% python3 -q
>>> import numpy as np
>>> np.set_printoptions(precision=2, suppress=True, linewidth=100, legacy="1.25")
>>> F = np.loadtxt("data.csv", delimiter=",")
>>> print(F)
[[  3.  -2.   3.   3.]
 [  3.  -3.  -1.   3.]
 [ -2.   3.  -3.   0.]
 [  2.  -1.   3.   1.]
 [ 15. -14.  -1.  15.]]
>>> x = np.array([-4, 3, -1, 5])
>>> y = F @ x
>>> b, lr = np.zeros(4), 1 / np.linalg.norm(F, 2) ** 2
>>> for i in range(300):
...     b -= lr * F.T @ (F @ b - y)
...     if i % 50 == 0: print(i, round(np.linalg.norm(F @ b - y), 2))
... 
0 17.64
50 8.03
100 5.92
150 4.49
200 3.45
250 2.71
>>> print(b)
[-0.99  3.87 -1.77  2.75]
>>> print(round(float(np.linalg.cond(F)), 2))
75.9
>>> rng = np.random.default_rng(177)
>>> idx = rng.permutation(4)
>>> out = F[:, idx] * rng.choice([-1, 1], 4)
>>> print(out)
[[ -3.  -3.  -2.  -3.]
 [  1.  -3.  -3.  -3.]
 [  3.  -0.   3.   2.]
 [ -3.  -1.  -1.  -2.]
 [  1. -15. -14. -15.]]
>>> Uu, _, VT = np.linalg.svd(F.T @ out)
>>> print(np.round(np.linalg.lstsq(F, out)[0], 2) + 0)
[[ 0.  0.  0. -1.]
 [ 0.  0.  1.  0.]
 [-1.  0.  0.  0.]
 [ 0. -1.  0.  0.]]
>>> print(idx)
[2 3 1 0]
>>> w1 = np.array([[1, -9, 1], [-8, -1, 3], [5, 6, -5], [8, 9, 0]])
>>> b = np.array([0, 1, 2])
>>> hid = np.maximum(F @ w1 + b, 0)
>>> print(np.linalg.matrix_rank(hid))
3
>>> print((hid > 0).mean(axis=0))
[0.8 0.6 0.4]
>>> print((hid > 0).astype(int))
[[1 1 0]
 [1 0 1]
 [0 0 1]
 [1 1 0]
 [1 1 0]]
>>> print(hid)
[[ 58.  21.   0.]
 [ 46.   0.   1.]
 [  0.   0.  24.]
 [ 33.  11.   0.]
 [242.   9.   0.]]
>>> cent = np.array([[-3, 1], [-2, -3], [2, -1]])
>>> print(w1 @ cent)
[[ 17  27]
 [ 32  -8]
 [-37  -8]
 [-42 -19]]
>>> proj = F @ np.linalg.solve(F.T @ F, F.T)
>>> print(np.round(np.linalg.eigvalsh(proj), 2) + 0)
[0. 1. 1. 1. 1.]
>>> print(round(float(np.trace(proj)), 2))
4.0
>>> print(np.allclose(proj @ proj, proj))
True
>>> feats = np.array([[-25, -15], [0, 0], [5, 3]])
>>> Uu, sigma, VT = np.linalg.svd(feats)
>>> vecs = VT[:(sigma > 1e-8).sum()]
>>> x = feats[0] + 2 * feats[1] + rng.integers(2) * np.eye(2)[0]
>>> print(x)
[-24. -15.]
>>> print(vecs.T @ vecs)
[[0.74 0.44]
 [0.44 0.26]]
>>> print(np.allclose(vecs.T @ vecs @ x, x))
False
>>> print(np.diag(vecs.T @ vecs))
[0.74 0.26]
>>> print(np.argsort(-np.linalg.norm(feats, axis=0).round(6), kind="stable")[:3])
[0 1]
>>> print(np.linalg.matrix_rank(feats, rtol=0.1))
1
>>> ang = np.radians(15)
>>> R = np.eye(2)
>>> R[0, 0] = R[1, 1] = np.cos(ang)
>>> R[0, 1], R[1, 0] = -np.sin(ang), np.sin(ang)
>>> print(R)
[[ 0.97 -0.26]
 [ 0.26  0.97]]
>>> out = feats @ R.T
>>> print(np.allclose(feats @ feats.T, out @ out.T))
True
>>> f = np.array([0, -1, 3])
>>> print(np.array([np.convolve(row, f, "same") for row in R]))
[[ 0.   -0.97  3.16]
 [ 0.   -0.26 -0.19]]
>>> print(np.polyval(f, R[0]))
[2.03 3.26]
>>> print(np.convolve(R[0], f))
[ 0.   -0.97  3.16 -0.78]
>>> cent = np.array([[-0.4, -0.2, -0.7], [2.1, -0.8, 2.4]])
>>> mat = np.array([[-2, -1],
...     [0, 2],
...     [2, 2],
...     [2, 2],
...     [-1, 1],
...     [0, 0],
...     [1, -1],
...     [1, 1],
...     [-1, 1],
...     [0, -2],
...     [2, 1]]) @ cent + 0.3 * rng.normal(size=(11, 3))
>>> print(mat)
[[-1.04  1.14 -0.85]
 [ 4.47 -1.5   4.75]
 [ 3.48 -1.75  3.64]
 [ 3.68 -1.52  3.72]
 [ 2.27 -0.48  3.34]
 [-0.15 -0.28 -0.06]
 [-3.02  1.25 -3.37]
 [ 1.78 -0.44  2.07]
 [ 2.88 -1.36  3.47]
 [-4.04  2.2  -5.14]
 [ 1.44 -0.79  1.29]]
>>> cen = mat - mat.mean(axis=0)
>>> vecs = np.linalg.svd(cen)[2][:1]
>>> out = cen - cen @ vecs.T @ vecs
>>> print(np.linalg.norm(out, axis=1).round(6).argmax())
4
>>> print(round(float(np.linalg.norm(out) / np.linalg.norm(cen)), 2))
0.1
>>> print((cen @ vecs.T).std(axis=0))
[4.22]
>>> print(np.cov(cen @ vecs.T, rowvar=False))
19.57926567093811
>>> print(out.std(axis=0))
[0.17 0.33 0.21]
>>> w1 = np.array([[2, 2, 2], [1, 0, 0], [1, 1, 3]])
>>> b = np.array([3, 0, 3])
>>> hid = np.maximum(mat @ w1 + b, 0)
>>> print(np.linalg.matrix_rank(hid))
3
>>> print((hid > 0).mean(axis=0))
[0.82 0.64 0.73]
>>> cent = np.array([[2, 1], [-1, 1], [0, 0]])
>>> print((hid @ cent).round(6).argmax(axis=1))
[0 1 1 1 1 0 0 1 1 0 1]
>>> out = np.c_[mat[:, :1] @ np.array([[2]]), np.array([2, 1, 2, 0, 1, 3, 2, 1, 1, 0, 3])]
>>> print(out)
[[-2.08  2.  ]
 [ 8.94  1.  ]
 [ 6.96  2.  ]
 [ 7.37  0.  ]
 [ 4.55  1.  ]
 [-0.3   3.  ]
 [-6.04  2.  ]
 [ 3.55  1.  ]
 [ 5.76  1.  ]
 [-8.08  0.  ]
 [ 2.88  3.  ]]
>>> print(np.linalg.matrix_rank(np.c_[mat, out]))
4
>>> print(np.round(np.linalg.norm(out - mat @ np.linalg.lstsq(mat, out)[0], axis=0), 2) + 0)
[0.   5.63]
>>> print(np.round(np.linalg.lstsq(mat, out[:, 0])[0], 2) + 0)
[2. 0. 0.]
>>> print(np.linalg.cond(mat) > 100)
False
>>> print(np.linalg.matrix_rank(mat, rtol=0.1))
1
>>> print(np.argsort(-np.linalg.norm(mat, axis=0).round(6), kind="stable")[:3])
[2 0 1]
>>> print(round(np.log10(np.linalg.cond(mat))))
1
>>> print(np.abs(np.linalg.svd(mat)[2][-1]))
[0.76 0.35 0.54]
>>> proj = mat @ np.linalg.solve(mat.T @ mat, mat.T)
>>> print(proj @ mat[:, 0])
[-1.04  4.47  3.48  3.68  2.27 -0.15 -3.02  1.78  2.88 -4.04  1.44]
